In [1]: import numpy as np

In [2]: np.set_printoptions(precision=3, suppress=True, linewidth=160, floatmode="fixed")

In [3]: m1 = np.load("out4.npy")

In [4]: print(m1)
[[ 3 -2  3 -2]
 [ 1 -3  1 -3]
 [ 3 -2  3 -2]
 [ 1 -3  1 -3]]

In [5]: Y = m1 / np.linalg.norm(m1, axis=1, keepdims=True)

In [6]: G = Y @ Y.T

In [7]: print(G)
[[1.000 0.789 1.000 0.789]
 [0.789 1.000 0.789 1.000]
 [1.000 0.789 1.000 0.789]
 [0.789 1.000 0.789 1.000]]

In [8]: print(np.linalg.norm(Y, axis=1))
[1.000 1.000 1.000 1.000]

In [9]: print((G - 2 * np.eye(4)).round(6).argmax(axis=1))
[2 3 0 1]

In [10]: def softmax(z):
    ...:     e = np.exp(z - z.max(axis=-1, keepdims=True))
    ...:     return e / e.sum(axis=-1, keepdims=True)
    ...: 

In [11]: print(softmax(m1[2]))
[0.497 0.003 0.497 0.003]

In [12]: print(np.round(softmax(10 * m1[2]), 3) + 0)
[0.500 0.000 0.500 0.000]

In [13]: att = m1 @ m1.T / np.sqrt(4)

In [14]: print(softmax(att).round(6).argmax(axis=1))
[0 1 0 1]

In [15]: print(softmax(att)[2] @ m1)
[ 2.964 -2.018  2.964 -2.018]

In [16]: print(np.linalg.lstsq(m1[:-1].T, m1[-1])[2])
2

In [17]: r0, v = m1[3], m1[2]

In [18]: print(r0 @ v)
18

In [19]: print(r0 @ r0)
20

In [20]: p = (r0 @ v) / (r0 @ r0) * r0

In [21]: print(round(float((v - p) @ r0), 3))
-0.0

In [22]: print(p)
[ 0.900 -2.700  0.900 -2.700]

In [23]: print(v - p)
[2.100 0.700 2.100 0.700]

In [24]: print(np.linalg.matrix_rank(np.outer(r0, v)))
1

In [25]: r0 = np.array([-2, -2, -2])

In [26]: print(np.convolve(m1[1], r0))
[-2  4  2 10  4  6]

In [27]: print(np.polyval(r0, m1[1]))
[ -6 -14  -6 -14]

In [28]: print(np.array([np.convolve(row, r0, "same") for row in m1]))
[[-2 -8  2 -2]
 [ 4  2 10  4]
 [-2 -8  2 -2]
 [ 4  2 10  4]]
